% python3 -q
>>> import numpy as np
>>> from numpy import linalg as LA
>>> np.set_printoptions(precision=2, suppress=True, linewidth=160)
>>> rnd = lambda a: np.round(a, 2) + 0
>>> Y = np.array([[0, 0], [2, 2]])
>>> J = np.tile(Y, (2, 2))
>>> print(J)
[[0 0 0 0]
 [2 2 2 2]
 [0 0 0 0]
 [2 2 2 2]]
>>> Uu, sig, Vh = LA.svd(J)
>>> evecs = Vh[:(sig > 1e-8).sum()]
>>> rng = np.random.default_rng(2285)
>>> x0 = J[1] + 4 * J[3] + rng.integers(2) * np.eye(4)[0]
>>> print(x0)
[10. 10. 10. 10.]
>>> print(rnd(evecs.T @ evecs))
[[0.25 0.25 0.25 0.25]
 [0.25 0.25 0.25 0.25]
 [0.25 0.25 0.25 0.25]
 [0.25 0.25 0.25 0.25]]
>>> print(rnd(LA.norm(x0 - evecs.T @ evecs @ x0)))
0.0
>>> x0 = np.array([2, 0, 0, 1])
>>> print(np.sign((J @ x0).round(6)))
[0 1 0 1]
>>> print(J @ x0)
[0 6 0 6]
>>> print(J * x0)
[[0 0 0 0]
 [4 0 0 2]
 [0 0 0 0]
 [4 0 0 2]]
>>> print(J @ (2 * x0))
[ 0 12  0 12]
>>> print(rnd(np.trace(LA.pinv(J) @ J)))
1.0
>>> print(LA.lstsq(J[:-1].T, J[-1])[2])
1
>>> print(np.abs(np.diag(LA.qr(J)[1])) > 1e-9)
[ True False False False]
>>> Uu, sig, Vh = LA.svd(J)
>>> print(np.argmax(sig[:-1] / (sig[1:] + 1e-6)) + 1)
1
>>> Y = Uu[:, :1] @ np.diag(sig[:1]) @ Vh[:1]
>>> print(rnd(Y))
[[0. 0. 0. 0.]
 [2. 2. 2. 2.]
 [0. 0. 0. 0.]
 [2. 2. 2. 2.]]
>>> print(LA.matrix_rank(J, rtol=0.05))
1
>>> print(LA.matrix_rank(Y))
1
>>> print(rnd(np.abs(J - Y).max()))
0.0
>>> r = LA.matrix_rank(J)
>>> print(r)
1
>>> null = LA.svd(J)[2][r:].T
>>> print(rnd(J @ null))
[[0. 0. 0.]
 [0. 0. 0.]
 [0. 0. 0.]
 [0. 0. 0.]]
>>> print([int(LA.matrix_rank(J[:i])) for i in range(1, len(J) + 1)])
[0, 1, 1, 1]
>>> print(rnd(null @ null.T))
[[ 0.75 -0.25 -0.25 -0.25]
 [-0.25  0.75 -0.25 -0.25]
 [-0.25 -0.25  0.75 -0.25]
 [-0.25 -0.25 -0.25  0.75]]
>>> X = np.loadtxt("layer0.csv", delimiter=",")
>>> print(rnd(X))
[[-0.43  0.29 -0.86]
 [ 0.29  0.94  0.17]
 [-0.86  0.17  0.49]]
>>> print(rnd(LA.norm(X, axis=0)))
[1. 1. 1.]
>>> print(rnd(X @ X.T))
[[1. 0. 0.]
 [0. 1. 0.]
 [0. 0. 1.]]
>>> print(rnd(LA.svd(X, compute_uv=False)))
[1. 1. 1.]
>>> ev, evecs = LA.eigh(X)
>>> x0 = np.array([3, -5, -4])
>>> print(rnd(evecs * np.maximum(ev, 0) @ evecs.T))
[[ 0.29  0.14 -0.43]
 [ 0.14  0.97  0.09]
 [-0.43  0.09  0.74]]
>>> print(rnd(LA.eigvalsh(X[1:, 1:])))
[0.43 1.  ]
>>> print(rnd(x0 @ X @ x0 / (x0 @ x0)), ev[0], ev[-1])
0.93 -1.0 1.0
>>> Y = X + rng.integers(-2, 3, (3, 2)) @ rng.integers(-2, 3, (2, 3))
>>> print(rnd(Y))
[[ 1.57  1.29 -1.86]
 [-1.71 -2.06 -2.83]
 [-2.86 -0.83  1.49]]
>>> print(np.abs(Y - X).sum(axis=1))
[4. 8. 4.]
>>> print(rnd(LA.svd(Y - X, compute_uv=False)))
[4.95 3.07 0.  ]
>>> u = np.array([1, 4, 5, 5])
>>> E = 2 * np.eye(4) + np.outer(u, u)
>>> print(E)
[[ 3.  4.  5.  5.]
 [ 4. 18. 20. 20.]
 [ 5. 20. 27. 25.]
 [ 5. 20. 25. 27.]]
>>> print(rnd(np.abs(LA.svd(E)[2][-1])))
[0.   0.87 0.28 0.41]
>>> print(rnd(LA.norm(E, 2) / LA.norm(E)))
1.0
>>> print(round(np.log10(LA.cond(E))))
2
>>> def softmax(z):
...     e = np.exp(z - z.max(axis=-1, keepdims=True))
...     return e / e.sum(axis=-1, keepdims=True)
... 
>>> print(rnd(softmax(E[0] + -1)))
[0.05 0.15 0.4  0.4 ]
>>> print(rnd(softmax(10 * E[0])))
[0.  0.  0.5 0.5]
>>> scores = E @ E.T / np.sqrt(4)
>>> print(rnd(softmax(scores)[0] @ E))
[ 5. 20. 26. 26.]
>>> ev, evecs = LA.eig(E)
>>> print(rnd(np.sort(LA.eigvals(E.T))))
[ 2.  2.  2. 69.]
>>> print(rnd(np.prod(ev)))
552.0
>>> print(rnd(np.sort(LA.eigvals(E @ E))))
[   4.    4.    4. 4761.]
>>> ev, evecs = LA.eig(X)
>>> print(rnd(np.sort(LA.eigvals(LA.inv(X)))))
[-1.  1.  1.]
>>> print(rnd(np.sort(LA.eigvals(X @ X))))
[1. 1. 1.]
>>> print(rnd(np.prod(ev)))
-1.0
>>> W0 = np.loadtxt("data.csv", delimiter=",")
>>> print(W0)
[[2.02 0.  ]
 [2.   0.02]]
>>> Uu, sig, Vh = LA.svd(W0)
>>> print(np.argmax(sig[:-1] / (sig[1:] + 1e-6)) + 1)
1
>>> Y = Uu[:, :1] @ np.diag(sig[:1]) @ Vh[:1]
>>> print(rnd(LA.norm(W0 - Y) / LA.norm(W0)))
0.0
>>> print(rnd(LA.norm(W0 - Y, 2)), rnd(sig[1]))
0.01 0.01
>>> print(rnd(Y))
[[2.02 0.01]
 [2.   0.01]]
>>> print(LA.matrix_rank(W0, rtol=0.05))
1
>>> print(rnd(np.abs(W0 - Y).max()))
0.01
>>> t = np.deg2rad(90)
>>> mat = np.eye(3)
>>> mat[np.ix_([1, 0], [1, 0])] = [[np.cos(t), -np.sin(t)], [np.sin(t), np.cos(t)]]
>>> print(rnd(mat))
[[ 0.  1.  0.]
 [-1.  0.  0.]
 [ 0.  0.  1.]]
>>> ev, evecs = LA.eig(W0)
>>> print(rnd(np.sort(LA.eigvals(W0 @ W0))))
[0.   4.08]
>>> print(rnd(np.sort(LA.eigvals(W0.T))))
[0.02 2.02]
>>> print(rnd(np.sort(LA.eigvals(LA.inv(W0)))))
[ 0.5 50. ]
>>> x0 = np.array([0, 1])
>>> y = W0 @ x0
>>> beta, lr = np.zeros(2), 1 / LA.norm(W0, 2) ** 2
>>> for i in range(10):
...     beta -= lr * W0.T @ (W0 @ beta - y)
...     if i % 2 == 0: print(i, round(LA.norm(W0 @ beta - y), 2))
... 
0 0.01
2 0.01
4 0.01
6 0.01
8 0.01
>>> print(rnd(beta))
[0. 0.]
>>> Uu, sig, Vh = LA.svd(W0, full_matrices=False)
>>> print(rnd(np.abs(Vh[0])))
[1. 0.]
>>> print(rnd(Vh @ Vh.T))
[[1. 0.]
 [0. 1.]]
>>> print(Uu.shape, sig.shape, Vh.shape)
(2, 2) (2,) (2, 2)
>>> print(rnd(sig / sig[0]))
[1. 0.]
>>> print(np.allclose(Uu * sig @ Vh, W0))
True
>>> u = np.array([7, -4])
>>> Y = W0 + np.outer(u, np.eye(2)[0])
>>> print(Y)
[[ 9.02  0.  ]
 [-2.    0.02]]
>>> print(rnd(LA.det(Y) / LA.det(W0)), rnd(1 + LA.solve(W0, u)[0]))
4.47 4.47
>>> print(LA.matrix_rank(LA.inv(Y) - LA.inv(W0), tol=1e-8))
1
>>> print(LA.matrix_rank(Y - W0))
1
>>> m1 = np.load("dump.npy")
>>> print(m1)
[[ 1  0  0  0]
 [ 0  1  0  0]
 [ 0  0 -1  0]
 [ 0  0  0  2]]
>>> Y = np.array([[3, 1, 0], [1, 3, 0], [2, 1, 2], [3, 0, 3]])
>>> print(LA.matrix_rank(m1 @ Y))
3
>>> print(np.einsum("ik,kj->ji", m1, Y))
[[ 3  1 -2  6]
 [ 1  3 -1  0]
 [ 0  0 -2  6]]
>>> print(Y.T @ m1.T)
[[ 3  1 -2  6]
 [ 1  3 -1  0]
 [ 0  0 -2  6]]
>>> print(np.einsum("ik,kj->ij", m1, Y))
[[ 3  1  0]
 [ 1  3  0]
 [-2 -1 -2]
 [ 6  0  6]]
>>> print(np.einsum("ij->j", m1))
[ 1  1 -1  2]
